% ipython --no-banner

In [1]: import numpy as np

In [2]: np.set_printoptions(suppress=True, linewidth=120)

In [3]: K = np.load("m.npy")

In [4]: print(K)
[[1 0 0]
 [0 1 0]
 [2 0 1]]

In [5]: print(np.round(np.sort(np.linalg.eigvals(K).real), 2))
[1. 1. 1.]

In [6]: print(round(float(np.linalg.det(K)), 2))
1.0

In [7]: print((np.linalg.matrix_power((K != 0) + (K.T != 0) + np.eye(3), 3) > 0).astype(int))
[[1 0 1]
 [0 1 0]
 [1 0 1]]

In [8]: print(np.flatnonzero(np.linalg.matrix_power((K != 0) + (K.T != 0) + np.eye(3), 3)[1]))
[1]

In [9]: rng = np.random.default_rng(441)

In [10]: idx = rng.integers(0, 2, 4)

In [11]: F = np.triu((idx[:, None] == idx) & (rng.random((4, 4)) < 0.8), 1).astype(int)

In [12]: F += F.T

In [13]: print(F)
[[0 0 0 1]
 [0 0 1 0]
 [0 1 0 0]
 [1 0 0 0]]

In [14]: print(np.round(np.sort(np.abs(np.linalg.eigvals(F)))[::-1], 2))
[1. 1. 1. 1.]

In [15]: print(F @ np.ones(4))
[1. 1. 1. 1.]

In [16]: print(F.sum(axis=1))
[1 1 1 1]

In [17]: print(np.linalg.matrix_power(F, 2))
[[1 0 0 0]
 [0 1 0 0]
 [0 0 1 0]
 [0 0 0 1]]

In [18]: p = np.eye(4)[1]

In [19]: for _ in range(3):
    ...:     p = p @ F
    ...:     print(p.round(2))
    ...: 
[0. 0. 1. 0.]
[0. 1. 0. 0.]
[0. 0. 1. 0.]

In [20]: B = np.array([[1, 3], [2, 2], [1, 3], [1, 1]])

In [21]: print(B.T @ F.T)
[[1 1 2 1]
 [1 3 2 3]]

In [22]: print(F @ B)
[[1 1]
 [1 3]
 [2 2]
 [1 3]]

In [23]: mat = np.array([[-4, -6, 2], [1, -10, 1], [6, -5, -2]])

In [24]: print(np.linalg.matrix_rank(mat, rtol=0.1))
2

In [25]: print(round(np.log10(np.linalg.cond(mat))))
2

In [26]: print([round(float(x), 2) for x in np.linalg.svd(mat, compute_uv=False)[:3]])
[12.8, 7.68, 0.39]

In [27]: print(np.argsort(-np.linalg.norm(mat, axis=0).round(6), kind="stable")[:3])
[1 0 2]

In [28]: print(round(np.linalg.norm(mat, 2) / np.linalg.norm(mat), 2))
0.86

In [29]: J = np.load("test9.npy")

In [30]: print(J)
[[2 0 0 0 0 0]
 [2 3 0 0 0 0]
 [3 1 1 0 0 0]
 [2 3 1 1 0 0]
 [3 3 3 3 1 0]
 [3 3 1 2 0 1]]

In [31]: print(J @ J)
[[ 4  0  0  0  0  0]
 [10  9  0  0  0  0]
 [11  4  1  0  0  0]
 [15 13  2  1  0  0]
 [30 24  9  6  1  0]
 [22 19  4  4  0  1]]

In [32]: print(np.linalg.matrix_rank(J - J[0, 0] * np.eye(6)))
5

In [33]: print(np.prod(np.diag(J)), round(float(np.linalg.det(J)), 2))
6 6.0
